>>> import numpy as np
>>> np.set_printoptions(suppress=True, linewidth=160)
>>> F = np.loadtxt("block2.csv", delimiter=",")
>>> F
array([[ 1.,  2.,  4.],
       [ 2.,  4.,  8.],
       [ 4.,  8., 16.]])
>>> left, sv, Vt = np.linalg.svd(F)
>>> np.argmax(sv[:-1] / (sv[1:] + 1e-6)) + 1
np.int64(1)
>>> sv.round(3) + 0
array([21.,  0.,  0.])
>>> M2 = left[:, :1] @ np.diag(sv[:1]) @ Vt[:1]
>>> round(np.abs(F - M2).max(), 3)
np.float64(0.0)
>>> np.round(np.linalg.norm(F - M2, 2), 3), round(sv[1], 3)
(np.float64(0.0), np.float64(0.0))
>>> M2.round(3)
array([[ 1.,  2.,  4.],
       [ 2.,  4.,  8.],
       [ 4.,  8., 16.]])
>>> np.linalg.matrix_rank(F, rtol=0.05)
np.int64(1)
>>> np.linalg.cond(F) > 100
np.True_
>>> np.linalg.matrix_rank(F, rtol=0.1)
np.int64(1)
>>> [round(float(x), 3) for x in np.linalg.svd(F, compute_uv=False)[:3]]
[21.0, 0.0, 0.0]
>>> X = np.load("m.npy")
>>> X.round(3)
array([[ 0.019, -0.096, -0.019, -0.096],
       [-0.096,  0.481,  0.096,  0.481],
       [-0.019,  0.096,  0.019,  0.096],
       [-0.096,  0.481,  0.096,  0.481]])
>>> round(np.linalg.det(X[::-1]), 3)
np.float64(-0.0)
>>> round(np.linalg.det(2 * X), 3), round(np.linalg.det(X), 3)
(np.float64(0.0), np.float64(0.0))
>>> np.round(np.kron(np.eye(2, dtype=int), X), 3)
array([[ 0.019, -0.096, -0.019, -0.096,  0.   , -0.   , -0.   , -0.   ],
       [-0.096,  0.481,  0.096,  0.481, -0.   ,  0.   ,  0.   ,  0.   ],
       [-0.019,  0.096,  0.019,  0.096, -0.   ,  0.   ,  0.   ,  0.   ],
       [-0.096,  0.481,  0.096,  0.481, -0.   ,  0.   ,  0.   ,  0.   ],
       [ 0.   , -0.   , -0.   , -0.   ,  0.019, -0.096, -0.019, -0.096],
       [-0.   ,  0.   ,  0.   ,  0.   , -0.096,  0.481,  0.096,  0.481],
       [-0.   ,  0.   ,  0.   ,  0.   , -0.019,  0.096,  0.019,  0.096],
       [-0.   ,  0.   ,  0.   ,  0.   , -0.096,  0.481,  0.096,  0.481]])
>>> np.linalg.cond(X) > 100
np.True_
>>> np.linalg.matrix_rank(X, rtol=0.1)
np.int64(1)
>>> np.round(np.linalg.norm(X, 2) / np.linalg.norm(X), 3)
np.float64(1.0)
>>> w, evecs = np.linalg.eigh(X)
>>> np.round(evecs.T @ evecs, 3) + 0
array([[1., 0., 0., 0.],
       [0., 1., 0., 0.],
       [0., 0., 1., 0.],
       [0., 0., 0., 1.]])
>>> np.round(np.linalg.eigvalsh(X @ X), 3) + 0
array([0., 0., 0., 1.])
>>> round(float(w.sum()), 3), np.trace(X)
(1.0, np.float64(1.0))
>>> w.round(3) + 0
array([0., 0., 0., 1.])
>>> np.round(evecs.T @ X @ evecs, 3) + 0
array([[0., 0., 0., 0.],
       [0., 0., 0., 0.],
       [0., 0., 0., 0.],
       [0., 0., 0., 1.]])
>>> np.round(np.abs(evecs[:, -1]), 3)
array([0.139, 0.693, 0.139, 0.693])
>>> M2 = X / np.linalg.norm(X, axis=1, keepdims=True)
>>> C2 = M2 @ M2.T
>>> C2.round(3)
array([[ 1., -1., -1., -1.],
       [-1.,  1.,  1.,  1.],
       [-1.,  1.,  1.,  1.],
       [-1.,  1.,  1.,  1.]])
>>> np.round(np.linalg.norm(M2, axis=1), 3)
array([1., 1., 1., 1.])
>>> C2[3].round(3)
array([-1.,  1.,  1.,  1.])
>>> r = np.linalg.matrix_rank(C2)
>>> r
np.int64(1)
>>> ns = np.linalg.svd(C2)[2][r:].T
>>> ns.shape
(4, 3)
>>> [int(np.linalg.matrix_rank(C2[:i])) for i in range(1, len(C2) + 1)]
[1, 1, 1, 1]
>>> np.round(C2 @ ns, 3) + 0
array([[0., 0., 0.],
       [0., 0., 0.],
       [0., 0., 0.],
       [0., 0., 0.]])
>>> W0 = np.array([[0, 0, 0, 0], [0, 0, 0, 0], [-1, 1, -3, 0], [2, -2, 6, 0]])
>>> W0
array([[ 0,  0,  0,  0],
       [ 0,  0,  0,  0],
       [-1,  1, -3,  0],
       [ 2, -2,  6,  0]])
>>> # row 1 repeats row 0
>>> np.allclose(W0 @ W0.T, W0.T @ W0)
False
>>> np.linalg.matrix_power(W0, 4)
array([[   0,    0,    0,    0],
       [   0,    0,    0,    0],
       [  27,  -27,   81,    0],
       [ -54,   54, -162,    0]])
>>> round(float(np.linalg.det(W0)), 3)
0.0
>>> P = np.triu(np.array([[1, -2, -4, 2], [4, 0, -4, 3], [2, -5, 0, 4], [5, -3, -3, -3]]), 1) + np.eye(4)
>>> M2 = P @ W0 @ np.linalg.inv(P)
>>> np.linalg.matrix_rank(M2)
np.int64(1)
>>> np.round(np.poly(M2), 3) + 0
array([1., 3., 0., 0., 0.])
>>> r = np.linalg.matrix_rank(W0)
>>> r
np.int64(1)
>>> ns = np.linalg.svd(W0)[2][r:].T
>>> np.allclose(W0 @ ns, 0)
True
>>> np.round(W0 @ ns, 3) + 0
array([[0., 0., 0.],
       [0., 0., 0.],
       [0., 0., 0.],
       [0., 0., 0.]])
>>> [int(np.linalg.matrix_rank(np.delete(W0, i, axis=0))) for i in range(4)]
[1, 1, 1, 1]
>>> np.linalg.matrix_rank(W0.T @ W0), np.linalg.matrix_rank(W0 @ W0.T)
(np.int64(1), np.int64(1))
>>> left, sv, Vt = np.linalg.svd(W0)
>>> sv.round(3) + 0
array([7.416, 0.   , 0.   , 0.   ])
>>> np.argmax(sv[:-1] / (sv[1:] + 1e-6)) + 1
np.int64(1)
>>> M2 = left[:, :1] @ np.diag(sv[:1]) @ Vt[:1]
>>> np.round(np.abs(W0 - M2).max(), 3)
np.float64(0.0)
>>> M2.round(3)
array([[ 0.,  0.,  0.,  0.],
       [ 0.,  0.,  0.,  0.],
       [-1.,  1., -3.,  0.],
       [ 2., -2.,  6.,  0.]])
>>> np.round(np.linalg.norm(W0 - M2, 2), 3), round(float(sv[1]), 3)
(np.float64(0.0), 0.0)
>>> arr = np.load("dump.npy")
>>> arr
array([[ 0,  1,  1],
       [ 0,  0,  0],
       [ 2, -3, -2],
       [ 0,  1,  1],
       [ 2, -3, -2],
       [ 2, -3, -2],
       [ 0,  0,  0],
       [ 2, -3, -2],
       [ 0,  1,  1],
       [ 2, -3, -2],
       [ 4, -3, -2],
       [ 2, -2, -1],
       [ 2,  0,  0],
       [ 2, -2, -1],
       [ 0,  0,  0],
       [ 4, -3, -2],
       [ 0,  0,  0],
       [ 0,  0,  0],
       [ 2, -2, -1],
       [ 2,  1,  1],
       [ 0,  1,  1],
       [ 0,  0,  0]])
>>> # rows 0 and 3 are equal
>>> C2 = np.cov(arr, rowvar=False)
>>> np.round(np.linalg.eigvalsh(C2)[::-1], 3)
array([5.346, 0.537, 0.013])
>>> C2.round(3)
array([[ 1.732, -1.714, -1.177],
       [-1.714,  2.762,  1.952],
       [-1.177,  1.952,  1.403]])
>>> np.round(arr.std(axis=0), 3)
array([1.286, 1.624, 1.157])
>>> E = np.load("layer10.npy")
>>> E
array([[5., 4., 4.],
       [4., 5., 4.],
       [4., 4., 5.]])
>>> left, sv, Vt = np.linalg.svd(F)
>>> evecs = Vt[:(sv > 1e-8).sum()]
>>> rng = np.random.default_rng(664)
>>> x = F[2] + -2 * F[1] + rng.integers(2) * np.eye(3)[0]
>>> x
array([1., 0., 0.])
>>> np.allclose(evecs.T @ evecs @ x, x)
False
>>> np.round(np.diag(evecs.T @ evecs), 3)
array([0.048, 0.19 , 0.762])
>>> np.linalg.matrix_rank(np.vstack([F, x]))
np.int64(2)
>>> M2 = np.array([[3, 7, 5, 2], [6, 1, 7, 3], [1, 9, 8, 3], [8, 5, 0, 4]])
>>> m1 = np.triu(M2, 1)
>>> m1
array([[0, 7, 5, 2],
       [0, 0, 7, 3],
       [0, 0, 0, 3],
       [0, 0, 0, 0]])
>>> # triangular: eigenvalues sit on the diagonal
>>> left, sv, Vt = np.linalg.svd(m1)
>>> sv.round(3)
array([10.547,  5.139,  2.712,  0.   ])
>>> M2 = left[:, :3] @ np.diag(sv[:3]) @ Vt[:3]
>>> round(np.linalg.norm(m1 - M2) / np.linalg.norm(m1), 3)
np.float64(0.0)
>>> np.linalg.matrix_rank(M2)
np.int64(3)
>>> np.round(np.abs(m1 - M2).max(), 3)
np.float64(0.0)
>>> np.linalg.matrix_rank(m1, rtol=0.05)
np.int64(3)
>>> M2.round(3) + 0
array([[0., 7., 5., 2.],
       [0., 0., 7., 3.],
       [0., 0., 0., 3.],
       [0., 0., 0., 0.]])
